$ python3 -q
>>> import numpy as np
>>> import numpy.linalg as la
>>> np.set_printoptions(precision=1, suppress=True, linewidth=140, floatmode="fixed")
>>> K = np.load("mat.npy")
>>> K
array([[4, 3, 6],
       [3, 4, 3],
       [6, 3, 4]])
>>> q, r_ = la.qr(K)
>>> q @ r_
array([[4.0, 3.0, 6.0],
       [3.0, 4.0, 3.0],
       [6.0, 3.0, 4.0]])
>>> q
array([[-0.5, -0.1, -0.9],
       [-0.4, -0.9,  0.3],
       [-0.8,  0.5,  0.4]])
>>> np.allclose(r_.T @ r_, K.T @ K)
True
>>> r_
array([[-7.8, -5.4, -7.3],
       [ 0.0, -2.3, -1.2],
       [ 0.0,  0.0, -2.5]])
>>> (K - K.T) / 2
array([[0.0, 0.0, 0.0],
       [0.0, 0.0, 0.0],
       [0.0, 0.0, 0.0]])
>>> K @ K
array([[61, 42, 57],
       [42, 34, 42],
       [57, 42, 61]])
>>> np.round(la.eigvalsh(K).min(), 1)
np.float64(-2.0)
>>> proj = np.triu(np.array([[2, -1, 0], [0, 0, 1], [1, -1, -1]]), 1) + np.eye(3)
>>> Y = proj @ K @ la.inv(proj)
>>> la.matrix_rank(Y)
np.int64(3)
>>> round(float(la.det(Y)), 1)
-44.0
>>> np.trace(Y), np.trace(K)
(np.float64(12.0), np.int64(12))
>>> Y
array([[ 1.0,  0.0,  3.0],
       [ 9.0, 16.0, -9.0],
       [ 6.0,  9.0, -5.0]])
>>> proj @ K - K @ proj
array([[-3.0,  0.0, -6.0],
       [ 6.0,  6.0,  0.0],
       [ 0.0,  6.0, -3.0]])
>>> evals, V = la.eigh(K)
>>> V @ np.diag(evals) @ V.T
array([[4.0, 3.0, 6.0],
       [3.0, 4.0, 3.0],
       [6.0, 3.0, 4.0]])
>>> np.abs(V[:, -1]).round(6).argmax()
np.int64(0)
>>> np.round(V.T @ V, 1) + 0
array([[1.0, 0.0, 0.0],
       [0.0, 1.0, 0.0],
       [0.0, 0.0, 1.0]])
>>> np.abs(V[:, -1])
array([0.6, 0.5, 0.6])
>>> evals.sum(), np.trace(K)
(np.float64(12.0), np.int64(12))
>>> X = np.loadtxt("data.csv", delimiter=",")
>>> X
array([[ 4.0,  0.0,  0.0],
       [ 0.0, -9.0,  6.0],
       [ 0.0, -5.0,  2.0]])
>>> evals, V = la.eig(X)
>>> np.sort(la.eigvals(X.T))
array([-4.0, -3.0,  4.0])
>>> np.round(X @ V[:, 0] - evals[0] * V[:, 0], 1) + 0
array([0.0, 0.0, 0.0])
>>> evals
array([-3.0, -4.0,  4.0])
>>> np.sort(la.eigvals(la.inv(X)))
array([-0.3, -0.2,  0.2])
>>> round(float(la.det(X)), 1)
48.0
>>> la.matrix_power(X, 4)
array([[  256.0,     0.0,     0.0],
       [    0.0,  1131.0, -1050.0],
       [    0.0,   875.0,  -794.0]])
>>> X @ X
array([[ 16.0,   0.0,   0.0],
       [  0.0,  51.0, -42.0],
       [  0.0,  35.0, -26.0]])
>>> np.allclose(X, X.T)
False
>>> (X - X.T) / 2
array([[ 0.0,  0.0,  0.0],
       [ 0.0,  0.0,  5.5],
       [ 0.0, -5.5,  0.0]])
>>> np.trace(X)
np.float64(-3.0)
>>> (X + X.T) / 2
array([[ 4.0,  0.0,  0.0],
       [ 0.0, -9.0,  0.5],
       [ 0.0,  0.5,  2.0]])
>>> np.round(np.abs(la.eigvals(X)).max(), 1)
np.float64(4.0)
>>> f, v = X[1], X[2]
>>> f @ f
np.float64(117.0)
>>> pr = (f @ v) / (f @ f) * f
>>> la.matrix_rank(np.outer(f, v))
np.int64(1)
>>> np.outer(f, v)
array([[  0.0,  -0.0,   0.0],
       [ -0.0,  45.0, -18.0],
       [  0.0, -30.0,  12.0]])
>>> A = np.array([[-3.0, 1.0, 0.0, 0.0],
...     [0.0, -3.0, 1.0, 0.0],
...     [0.0, 0.0, -3.0, 1.0],
...     [0.0, 0.0, 0.0, -3.0]])
>>> A
array([[-3.0,  1.0,  0.0,  0.0],
       [ 0.0, -3.0,  1.0,  0.0],
       [ 0.0,  0.0, -3.0,  1.0],
       [ 0.0,  0.0,  0.0, -3.0]])
>>> x0 = np.array([0, 1, 4, 1])
>>> target = A @ x0
>>> target
array([  1.0,   1.0, -11.0,  -3.0])
>>> la.solve(A, A[:, 1])
array([-0.0,  1.0, -0.0, -0.0])
>>> np.round(la.solve(A.T, A[1]), 1) + 0
array([0.0, 1.0, 0.0, 0.0])
>>> T = np.stack([A, 2 * A, A[::-1]])
>>> (T @ A.T).shape
(3, 4, 4)
>>> T.shape
(3, 4, 4)
>>> la.norm(T, axis=(1, 2))
array([ 6.2, 12.5,  6.2])
>>> T.sum(axis=0)
array([[-9.0,  3.0,  0.0, -3.0],
       [ 0.0, -9.0,  0.0,  1.0],
       [ 0.0, -3.0, -8.0,  3.0],
       [-3.0,  1.0,  0.0, -9.0]])
>>> f = np.array([5, -3])
>>> np.correlate(A[2], A[1], "full")
array([ 0.0,  0.0,  0.0, -3.0, 10.0, -3.0,  0.0])
>>> np.array([np.convolve(row, f, "same") for row in A])
array([[-15.0,  14.0,  -3.0,   0.0],
       [  0.0, -15.0,  14.0,  -3.0],
       [  0.0,   0.0, -15.0,  14.0],
       [  0.0,   0.0,   0.0, -15.0]])
>>> np.sort(la.eigvals(A))
array([-3.0, -3.0, -3.0, -3.0])
>>> la.matrix_rank(A - A[0, 0] * np.eye(4))
np.int64(3)
>>> A @ A
array([[ 9.0, -6.0,  1.0,  0.0],
       [ 0.0,  9.0, -6.0,  1.0],
       [ 0.0,  0.0,  9.0, -6.0],
       [ 0.0,  0.0,  0.0,  9.0]])
>>> [int(la.matrix_rank(la.matrix_power(A, p))) for p in range(1, 5)]
[4, 4, 4, 4]
